>>> import numpy as np
>>> from numpy import linalg as LA
>>> np.set_printoptions(precision=3, suppress=True, linewidth=120, floatmode="fixed")
>>> J = np.loadtxt("data.csv", delimiter=",")
>>> print(J)
[[ 2.077  0.366 -0.484  1.184 -0.597  1.113 -0.725]
 [ 8.609  0.003 -3.939  4.689 -0.933  3.873 -3.371]
 [ 4.537 -0.824 -2.780  2.353 -0.050  1.492 -2.023]
 [ 2.757 -2.827 -3.617  1.504  1.542 -0.127 -1.900]
 [11.403 -2.859 -7.517  6.143  0.526  3.639 -5.292]
 [ 9.352 -3.287 -6.916  5.008  1.009  2.691 -4.618]
 [ 5.661 -7.151 -8.694  3.124  4.003 -0.778 -4.408]
 [11.041 -1.107 -6.004  5.935 -0.580  4.245 -4.679]
 [ 4.190  0.816 -1.165  2.153 -0.920  2.212 -1.401]
 [ 5.443 -5.642 -7.206  2.891  3.009 -0.247 -3.793]
 [ 7.550 -5.203 -7.742  4.087  2.531  0.889 -4.532]]
>>> vec = np.array([5, -1, -5, 4, 0, -2, 9])
>>> rhs = J @ vec
>>> print(np.round(LA.solve(J.T @ J, J.T @ rhs), 3) + 0)
[ 5.000 -1.000 -5.000  4.000  0.000 -2.000  9.000]
>>> print(rhs)
[ 8.424 43.408 25.630 23.867 67.125 57.715 53.306 59.471 17.538 46.808 55.445]
>>> rng = np.random.default_rng(94)
>>> rhs = rhs + 0.1 * rng.normal(size=11)
>>> print(rhs)
[ 8.525 43.459 25.564 23.885 67.151 57.702 53.358 59.454 17.485 46.696 55.259]
>>> b, *_ = LA.lstsq(J, rhs)
>>> print([round(float(LA.norm(LA.solve(J.T @ J + lam * np.eye(7), J.T @ rhs))), 2) for lam in (0, 1, 10, 100)])
[12.76, 4.11, 4.08, 3.83]
>>> print(np.round(J.T @ (rhs - J @ b), 3) + 0)
[0.000 0.000 0.000 0.000 0.000 0.000 0.000]
>>> print(b.round())
[ 4.000 -1.000 -5.000  5.000 -0.000 -2.000  9.000]
>>> print(b)
[ 4.409 -1.283 -5.339  4.712 -0.463 -1.642  9.392]
>>> labels = rng.permutation(7)
>>> Y = J[:, labels] * rng.choice([-1, 1], 7)
>>> print(Y)
[[  0.597  -2.077   0.484   1.184   0.366  -1.113  -0.725]
 [  0.933  -8.609   3.939   4.689   0.003  -3.873  -3.371]
 [  0.050  -4.537   2.780   2.353  -0.824  -1.492  -2.023]
 [ -1.542  -2.757   3.617   1.504  -2.827   0.127  -1.900]
 [ -0.526 -11.403   7.517   6.143  -2.859  -3.639  -5.292]
 [ -1.009  -9.352   6.916   5.008  -3.287  -2.691  -4.618]
 [ -4.003  -5.661   8.694   3.124  -7.151   0.778  -4.408]
 [  0.580 -11.041   6.004   5.935  -1.107  -4.245  -4.679]
 [  0.920  -4.190   1.165   2.153   0.816  -2.212  -1.401]
 [ -3.009  -5.443   7.206   2.891  -5.642   0.247  -3.793]
 [ -2.531  -7.550   7.742   4.087  -5.203  -0.889  -4.532]]
>>> left, _, Vt = LA.svd(J.T @ Y)
>>> print(labels)
[4 0 2 3 1 5 6]
>>> left, sv, Vt = LA.svd(J)
>>> print(np.argmax(sv[:-1] / (sv[1:] + 1e-6)) + 1)
2
>>> print(sv)
[36.880 12.007  0.222  0.180  0.153  0.105  0.065]
>>> Y = left[:, :2] @ np.diag(sv[:2]) @ Vt[:2]
>>> print(LA.matrix_rank(J, rtol=0.05))
2
>>> print(round(float(LA.norm(J - Y, 2)), 3), round(float(sv[2]), 3))
0.222 0.222
>>> K = np.loadtxt("out3.csv", delimiter=",")
>>> print(K)
[[2.000 0.000 0.000 0.000 0.000]
 [0.000 3.000 0.000 0.000 0.000]
 [0.000 0.000 4.000 0.000 0.000]
 [0.000 0.000 0.000 3.000 0.000]
 [0.000 0.000 0.000 0.000 2.000]]
>>> Y = K + rng.integers(-2, 3, (5, 3)) @ rng.integers(-2, 3, (3, 5))
>>> print(Y)
[[ 4.000 -2.000  1.000 -4.000 -5.000]
 [ 6.000  2.000 -7.000  3.000  3.000]
 [ 8.000  1.000 -4.000  5.000  4.000]
 [ 4.000  1.000 -3.000  5.000  1.000]
 [ 0.000  1.000  2.000 -1.000  0.000]]
>>> print(np.abs(Y - K).sum(axis=1))
[14.000 20.000 26.000 11.000  6.000]
>>> print(LA.matrix_rank(Y - K, tol=1e-8))
3
>>> print(Y - K)
[[ 2.000 -2.000  1.000 -4.000 -5.000]
 [ 6.000 -1.000 -7.000  3.000  3.000]
 [ 8.000  1.000 -8.000  5.000  4.000]
 [ 4.000  1.000 -3.000  2.000  1.000]
 [ 0.000  1.000  2.000 -1.000 -2.000]]
>>> q = Y.astype(float).copy()
>>> for j in range(5):
...     q[:, j] -= q[:, :j] @ (q[:, :j].T @ q[:, j])
...     q[:, j] /= LA.norm(q[:, j])
... 
>>> print(np.round(q.T @ q, 3) + 0)
[[1.000 0.000 0.000 0.000 0.000]
 [0.000 1.000 0.000 0.000 0.000]
 [0.000 0.000 1.000 0.000 0.000]
 [0.000 0.000 0.000 1.000 0.000]
 [0.000 0.000 0.000 0.000 1.000]]
>>> mat = np.load("w.npy")
>>> print(mat)
[[ 0.000  0.000  0.000  0.000  0.000  0.000]
 [ 0.120  0.180 -0.060 -0.210 -0.180  0.060]
 [ 0.640  0.960 -0.320 -1.120 -0.960  0.320]
 [-0.320 -0.480  0.160  0.560  0.480 -0.160]
 [-0.280 -0.420  0.140  0.490  0.420 -0.140]
 [ 0.040  0.060 -0.020 -0.070 -0.060  0.020]
 [ 0.720  1.080 -0.360 -1.260 -1.080  0.360]
 [ 0.360  0.540 -0.180 -0.630 -0.540  0.180]]
>>> Y = np.array([[-3, 0], [1, 1], [2, 0], [2, 3], [-3, 0], [-1, 1]])
>>> print(np.einsum("ij,ij->i", mat, mat))
[0.000 0.131 3.712 0.928 0.710 0.014 4.698 1.175]
>>> print(mat @ Y)
[[ 0.000  0.000]
 [-0.240 -0.390]
 [-1.280 -2.080]
 [ 0.640  1.040]
 [ 0.560  0.910]
 [-0.080 -0.130]
 [-1.440 -2.340]
 [-0.720 -1.170]]
>>> print(np.einsum("ik,kj->ji", mat, Y))
[[ 0.000 -0.240 -1.280  0.640  0.560 -0.080 -1.440 -0.720]
 [ 0.000 -0.390 -2.080  1.040  0.910 -0.130 -2.340 -1.170]]
>>> print(np.vstack([mat, Y.T]).shape)
(10, 6)
>>> print(np.einsum("ij->j", mat))
[ 1.280  1.920 -0.640 -2.240 -1.920  0.640]
>>> print(np.abs(np.diag(LA.qr(mat)[1])) > 1e-9)
[ True False False False False False]
>>> print(np.allclose(mat[:-1].T @ LA.lstsq(mat[:-1].T, mat[-1])[0], mat[-1]))
True
>>> print(np.round(np.trace(LA.pinv(mat) @ mat), 3))
1.0
>>> left, sv, Vt = LA.svd(mat)
>>> vecs = Vt[:(sv > 1e-8).sum()]
>>> vec = mat[7] + -2 * mat[0] + rng.integers(2) * np.eye(6)[3]
>>> print(vec)
[ 0.360  0.540 -0.180  0.370 -0.540  0.180]
>>> print(np.diag(vecs.T @ vecs))
[0.110 0.248 0.028 0.338 0.248 0.028]
>>> print(vecs.T @ vecs)
[[ 0.110  0.166 -0.055 -0.193 -0.166  0.055]
 [ 0.166  0.248 -0.083 -0.290 -0.248  0.083]
 [-0.055 -0.083  0.028  0.097  0.083 -0.028]
 [-0.193 -0.290  0.097  0.338  0.290 -0.097]
 [-0.166 -0.248  0.083  0.290  0.248 -0.083]
 [ 0.055  0.083 -0.028 -0.097 -0.083  0.028]]
>>> print([round(float(x), 3) for x in LA.svd(mat, compute_uv=False)[:3]])
[3.372, 0.0, 0.0]
>>> print(LA.matrix_rank(mat, rtol=0.1))
1
>>> print(round(LA.norm(mat, 2) / LA.norm(mat), 3))
1.0
>>> print(LA.cond(mat) > 100)
True
>>> print(np.argsort(-LA.norm(mat, axis=0).round(6), kind="stable")[:3])
[3 1 4]
>>> Y = np.array([[3, 3, 3, 2, 3],
...     [0, 1, 1, 2, 2],
...     [2, 3, 2, 1, 0],
...     [3, 3, 0, 0, 3],
...     [2, 2, 0, 3, 1]])
>>> M = np.triu(Y)
>>> print(M)
[[3 3 3 2 3]
 [0 1 1 2 2]
 [0 0 2 1 0]
 [0 0 0 0 3]
 [0 0 0 0 1]]
>>> Y = np.array([[-8, 1, -3], [-8, -3, 7]])
>>> basis = np.kron(Y, M)
>>> print(round(float(LA.norm(basis, 2)), 3), np.round(LA.norm(Y, 2) * LA.norm(M, 2), 3))
86.452 86.452
>>> print(basis.shape)
(10, 15)
>>> print(LA.matrix_rank(basis))
8
>>> print(basis)
[[-24 -24 -24 -16 -24   3   3   3   2   3  -9  -9  -9  -6  -9]
 [  0  -8  -8 -16 -16   0   1   1   2   2   0  -3  -3  -6  -6]
 [  0   0 -16  -8   0   0   0   2   1   0   0   0  -6  -3   0]
 [  0   0   0   0 -24   0   0   0   0   3   0   0   0   0  -9]
 [  0   0   0   0  -8   0   0   0   0   1   0   0   0   0  -3]
 [-24 -24 -24 -16 -24  -9  -9  -9  -6  -9  21  21  21  14  21]
 [  0  -8  -8 -16 -16   0  -3  -3  -6  -6   0   7   7  14  14]
 [  0   0 -16  -8   0   0   0  -6  -3   0   0   0  14   7   0]
 [  0   0   0   0 -24   0   0   0   0  -9   0   0   0   0  21]
 [  0   0   0   0  -8   0   0   0   0  -3   0   0   0   0   7]]
>>> hat = J @ LA.solve(J.T @ J, J.T)
>>> print(round(np.trace(hat), 3))
7.0
>>> print(np.allclose(hat @ hat, hat))
True
>>> print(round(np.trace(LA.pinv(M) @ M), 3))
4.0
>>> print(LA.matrix_rank(M - M[0, 0] * np.eye(5)))
4
>>> print([int(LA.matrix_rank(LA.matrix_power(M, p))) for p in range(1, 6)])
[4, 4, 4, 4, 4]
>>> print(np.prod(np.diag(M)), round(LA.det(M), 3))
0 0.0
>>> labels = rng.permutation(5)
>>> print(labels)
[0 3 2 1 4]
>>> Y = M[labels][:, labels]
>>> print(np.trace(Y))
7
>>> print(round(LA.det(Y), 3), round(float(LA.det(M[labels])), 3))
0.0 0.0
>>> print(np.allclose(Y, M))
False
>>> W0 = np.eye(4, dtype=int)[rng.permutation(4)]
>>> print(W0)
[[0 0 0 1]
 [0 1 0 0]
 [0 0 1 0]
 [1 0 0 0]]
>>> # row-stochastic, so 1 is an eigenvalue
>>> vec = np.array([-3, 2, -3, 2])
>>> print(np.sort(np.abs(np.degrees(np.angle(LA.eigvals(W0))))))
[  0.000   0.000   0.000 180.000]
>>> print(W0.T @ (W0 @ vec))
[-3  2 -3  2]
>>> print(LA.inv(W0))
[[0.000 0.000 0.000 1.000]
 [0.000 1.000 0.000 0.000]
 [0.000 0.000 1.000 0.000]
 [1.000 0.000 0.000 0.000]]
